>>> import numpy as np
>>> import numpy.linalg as la
>>> np.set_printoptions(precision=3, suppress=True, linewidth=200, sign=" ")
>>> F = np.minimum.outer(np.arange(1, 9), np.arange(1, 9)) * -3
>>> F
array([[ -3,  -3,  -3,  -3,  -3,  -3,  -3,  -3],
       [ -3,  -6,  -6,  -6,  -6,  -6,  -6,  -6],
       [ -3,  -6,  -9,  -9,  -9,  -9,  -9,  -9],
       [ -3,  -6,  -9, -12, -12, -12, -12, -12],
       [ -3,  -6,  -9, -12, -15, -15, -15, -15],
       [ -3,  -6,  -9, -12, -15, -18, -18, -18],
       [ -3,  -6,  -9, -12, -15, -18, -21, -21],
       [ -3,  -6,  -9, -12, -15, -18, -21, -24]])
>>> # equal to its transpose
>>> [round(float(la.det(F[:i, :i])), 2) + 0 for i in range(1, 9)]
[-3.0, 9.0, -27.0, 81.0, -243.0, 729.0, -2187.0, 6561.0]
>>> np.all(la.eigvalsh(F) > 0)
np.False_
>>> try:
...     la.cholesky(F)
... except la.LinAlgError as e:
...     print(e)
... 
Matrix is not positive definite
>>> r0 = np.array([-3, 1, -3, 0, 0, -1, 1, -2])
>>> M2 = F + np.outer(r0, np.eye(8)[1])
>>> np.round(la.det(M2) / la.det(F), 3), round(1 + la.solve(F, r0)[1], 3)
(np.float64(-1.667), np.float64(-1.667))
>>> M2
array([[ -3.,  -6.,  -3.,  -3.,  -3.,  -3.,  -3.,  -3.],
       [ -3.,  -5.,  -6.,  -6.,  -6.,  -6.,  -6.,  -6.],
       [ -3.,  -9.,  -9.,  -9.,  -9.,  -9.,  -9.,  -9.],
       [ -3.,  -6.,  -9., -12., -12., -12., -12., -12.],
       [ -3.,  -6.,  -9., -12., -15., -15., -15., -15.],
       [ -3.,  -7.,  -9., -12., -15., -18., -18., -18.],
       [ -3.,  -5.,  -9., -12., -15., -18., -21., -21.],
       [ -3.,  -8.,  -9., -12., -15., -18., -21., -24.]])
>>> W1 = np.array([[-3, -3, 1, -1],
...     [2, -2, -3, 3],
...     [-2, 2, -1, 1],
...     [-1, -2, 0, 0],
...     [-1, 2, -2, -2],
...     [3, 1, -1, -1],
...     [1, -3, -1, -2],
...     [2, -2, -3, -3]])
>>> beta = np.array([1, 3, 1, 0])
>>> H = np.maximum(M2 @ W1 + beta, 0)
>>> H
array([[   0.,   30.,   40.,    6.],
       [   0.,   34.,   61.,   30.],
       [   0.,   48.,   97.,   39.],
       [   0.,   54.,  109.,   72.],
       [   0.,   60.,  130.,   96.],
       [   0.,   74.,  148.,  111.],
       [   0.,   85.,  154.,  132.],
       [   0.,   97.,  172.,  132.]])
>>> (H > 0).mean(axis=0)
array([ 0.,  1.,  1.,  1.])
>>> (H > 0).astype(int)
array([[ 0,  1,  1,  1],
       [ 0,  1,  1,  1],
       [ 0,  1,  1,  1],
       [ 0,  1,  1,  1],
       [ 0,  1,  1,  1],
       [ 0,  1,  1,  1],
       [ 0,  1,  1,  1],
       [ 0,  1,  1,  1]])
>>> la.matrix_rank(H)
np.int64(3)
>>> basis = np.array([[-2, 2, 0], [-2, 0, -2], [1, -2, -2], [-2, 1, 1]])
>>> (H @ basis).round(6).argmax(axis=1)
array([ 0,  0,  0,  0,  1,  1,  1,  1])
>>> H @ basis
array([[ -32.,  -74., -134.],
       [ -67.,  -92., -160.],
       [ -77., -155., -251.],
       [-143., -146., -254.],
       [-182., -164., -284.],
       [-222., -185., -333.],
       [-280., -176., -346.],
       [-286., -212., -406.]])
>>> W1 @ basis
array([[15, -9,  3],
       [-9, 13, 13],
       [-3, -1, -1],
       [ 6, -2,  4],
       [ 0,  0, -2],
       [-7,  7, -1],
       [ 7,  2,  6],
       [ 3,  7,  7]])
